In [1]: import numpy as np

In [2]: import numpy.linalg as la

In [3]: np.set_printoptions(precision=2, suppress=True, linewidth=100)

In [4]: def rd(a):
   ...:     return np.round(a, 2) + 0
   ...: 

In [5]: A = np.array([[0.3, -0.5, -1.7, 0.3, 0.2, -1.1, -1.9, -0.6, 0.5, -0.3, -1.3],
   ...:     [1.6, -0.6, -0.9, 1.1, 2.3, 0.2, 0.9, -0.4, -1.6, -1.4, 0.6],
   ...:     [-0.6, 0.3, -0.7, -0.1, 1.6, 0.4, 1.1, 0.9, -1.0, -0.4, -1.3],
   ...:     [0.7, -0.1, -0.7, 0.7, -0.7, -0.3, 0.2, 1.6, -0.6, -0.3, 0.2],
   ...:     [0.6, -0.7, -1.1, -0.5, -0.3, 0.3, 0.1, -0.5, 0.7, -0.2, -2.1],
   ...:     [-0.3, -2.0, 0.7, -0.6, 2.5, 1.0, 2.3, -1.1, -1.2, 0.8, -0.6],
   ...:     [-0.3, -2.1, 0.3, -0.3, 0.1, -2.3, -0.4, -0.9, 0.5, 0.2, -0.9],
   ...:     [-0.1, -0.4, -1.2, 0.1, 1.0, -1.2, 0.4, -2.6, -0.5, 0.1, 1.9],
   ...:     [1.7, -0.2, 0.8, -0.1, 1.9, 1.3, 0.0, -0.3, -1.9, 1.7, 0.0],
   ...:     [1.4, -1.1, -0.2, 0.2, 0.5, -2.1, 0.0, -1.2, 1.6, -1.8, -1.8]])

In [6]: A[2] *= 3

In [7]: print(rd(A))
[[ 0.3 -0.5 -1.7  0.3  0.2 -1.1 -1.9 -0.6  0.5 -0.3 -1.3]
 [ 1.6 -0.6 -0.9  1.1  2.3  0.2  0.9 -0.4 -1.6 -1.4  0.6]
 [-1.8  0.9 -2.1 -0.3  4.8  1.2  3.3  2.7 -3.  -1.2 -3.9]
 [ 0.7 -0.1 -0.7  0.7 -0.7 -0.3  0.2  1.6 -0.6 -0.3  0.2]
 [ 0.6 -0.7 -1.1 -0.5 -0.3  0.3  0.1 -0.5  0.7 -0.2 -2.1]
 [-0.3 -2.   0.7 -0.6  2.5  1.   2.3 -1.1 -1.2  0.8 -0.6]
 [-0.3 -2.1  0.3 -0.3  0.1 -2.3 -0.4 -0.9  0.5  0.2 -0.9]
 [-0.1 -0.4 -1.2  0.1  1.  -1.2  0.4 -2.6 -0.5  0.1  1.9]
 [ 1.7 -0.2  0.8 -0.1  1.9  1.3  0.  -0.3 -1.9  1.7  0. ]
 [ 1.4 -1.1 -0.2  0.2  0.5 -2.1  0.  -1.2  1.6 -1.8 -1.8]]

In [8]: gram = A.T @ A

In [9]: print(np.trace(gram), rd((A ** 2).sum()))
198.28 198.28
